$ ipython --no-banner

In [1]: import numpy as np

In [2]: np.set_printoptions(suppress=True, linewidth=160)

In [3]: arr = np.loadtxt("block11.csv", delimiter=",")

In [4]: arr
Out[4]: 
array([[ 0., -1., -1.],
       [ 1.,  0.,  0.],
       [ 1.,  0.,  0.]])

In [5]: round(np.linalg.det(2 * arr), 2), np.round(np.linalg.det(arr), 2)
Out[5]: (np.float64(0.0), np.float64(0.0))

In [6]: np.round(np.linalg.eigvals(arr), 2)
Out[6]: array([0.+1.41j, 0.-1.41j, 0.+0.j  ])

In [7]: mat = np.array([[0, 2, 1, 0], [2, 0, 1, 0], [0, -2, 2, -1], [1, -2, -1, 2]])

In [8]: mat
Out[8]: 
array([[ 0,  2,  1,  0],
       [ 2,  0,  1,  0],
       [ 0, -2,  2, -1],
       [ 1, -2, -1,  2]])

In [9]: Y = np.linalg.inv(mat)

In [10]: np.round(np.linalg.inv(Y), 2) + 0
Out[10]: 
array([[ 0.,  2.,  1.,  0.],
       [ 2.,  0.,  1.,  0.],
       [ 0., -2.,  2., -1.],
       [ 1., -2., -1.,  2.]])

In [11]: round(float(np.linalg.cond(mat)), 2)
Out[11]: 4.33

In [12]: np.allclose(Y, mat.T)
Out[12]: False

In [13]: round(float(np.linalg.det(mat) * np.linalg.det(Y)), 2)
Out[13]: 1.0

In [14]: q = mat.astype(float).copy()

In [15]: for j in range(4):
    ...:     q[:, j] -= q[:, :j] @ (q[:, :j].T @ q[:, j])
    ...:     q[:, j] /= np.linalg.norm(q[:, j])
    ...: 

In [16]: np.round(q.T @ q, 2) + 0
Out[16]: 
array([[1., 0., 0., 0.],
       [0., 1., 0., 0.],
       [0., 0., 1., 0.],
       [0., 0., 0., 1.]])

In [17]: E = np.load("w.npy")

In [18]: E
Out[18]: 
array([[0, 1, 0, 0, 1],
       [1, 0, 1, 0, 1],
       [0, 1, 0, 1, 0],
       [0, 0, 1, 0, 1],
       [1, 1, 0, 1, 0]])

In [19]: ev, V = np.linalg.eigh(E)

In [20]: vec = np.array([0, 0, 0, -1, 0])

In [21]: np.round(np.linalg.eigvalsh(E[1:, 1:]), 2) + 0
Out[21]: array([-2.,  0.,  0.,  2.])

In [22]: np.round(V * np.maximum(ev, 0) @ V.T, 2)
Out[22]: 
array([[0.64, 0.63, 0.17, 0.17, 0.63],
       [0.63, 0.72, 0.4 , 0.4 , 0.72],
       [0.17, 0.4 , 0.55, 0.55, 0.4 ],
       [0.17, 0.4 , 0.55, 0.55, 0.4 ],
       [0.63, 0.72, 0.4 , 0.4 , 0.72]])

In [23]: np.round(V * np.abs(ev) @ V.T, 2)
Out[23]: 
array([[ 1.28,  0.25,  0.34,  0.34,  0.25],
       [ 0.25,  1.44, -0.2 ,  0.8 ,  0.44],
       [ 0.34, -0.2 ,  1.09,  0.09,  0.8 ],
       [ 0.34,  0.8 ,  0.09,  1.09, -0.2 ],
       [ 0.25,  0.44,  0.8 , -0.2 ,  1.44]])

In [24]: ev, V = np.linalg.eigh(E)

In [25]: np.round(np.linalg.svd(E, compute_uv=False), 2) + 0
Out[25]: array([2.48, 2.  , 1.17, 0.69, 0.  ])

In [26]: np.round(np.abs(V[:, -1]), 2)
Out[26]: array([0.43, 0.53, 0.36, 0.36, 0.53])

In [27]: np.round(np.linalg.eigvalsh(E + -2 * np.eye(5)), 2)
Out[27]: array([-4.  , -3.17, -2.  , -1.31,  0.48])

In [28]: ev.round(2) + 0
Out[28]: array([-2.  , -1.17,  0.  ,  0.69,  2.48])

In [29]: np.linalg.matrix_rank(E, rtol=0.1)
Out[29]: np.int64(4)

In [30]: [round(float(x), 2) for x in np.linalg.svd(E, compute_uv=False)[:3]]
Out[30]: [2.48, 2.0, 1.17]

In [31]: rng = np.random.default_rng(14559)

In [32]: z = rng.permutation(5)

In [33]: z
Out[33]: array([1, 3, 0, 2, 4])

In [34]: Y = E[z][:, z]

In [35]: round(float(np.linalg.det(Y)), 2), np.round(np.linalg.det(E[z]), 2)
Out[35]: (0.0, np.float64(0.0))

In [36]: np.round(np.sort(np.abs(np.linalg.eigvals(Y))), 2) + 0
Out[36]: array([0.  , 0.69, 1.17, 2.  , 2.48])

In [37]: K = np.array([[-1.0, 1.0, 1.0, 1.0, 1.0],
    ...:     [1.0, -1.0, 1.0, 1.0, 1.0],
    ...:     [1.0, 1.0, -1.0, 1.0, 1.0],
    ...:     [1.0, 1.0, 1.0, -1.0, 1.0],
    ...:     [1.0, 1.0, 1.0, 1.0, -1.0]])

In [38]: vec = np.array([3, 0, 3, 1, 3])

In [39]: K @ (2 * vec)
Out[39]: array([ 8., 20.,  8., 16.,  8.])

In [40]: np.sign((K @ vec).round(6))
Out[40]: array([1., 1., 1., 1., 1.])

In [41]: (K @ vec).argmax()
Out[41]: np.int64(1)
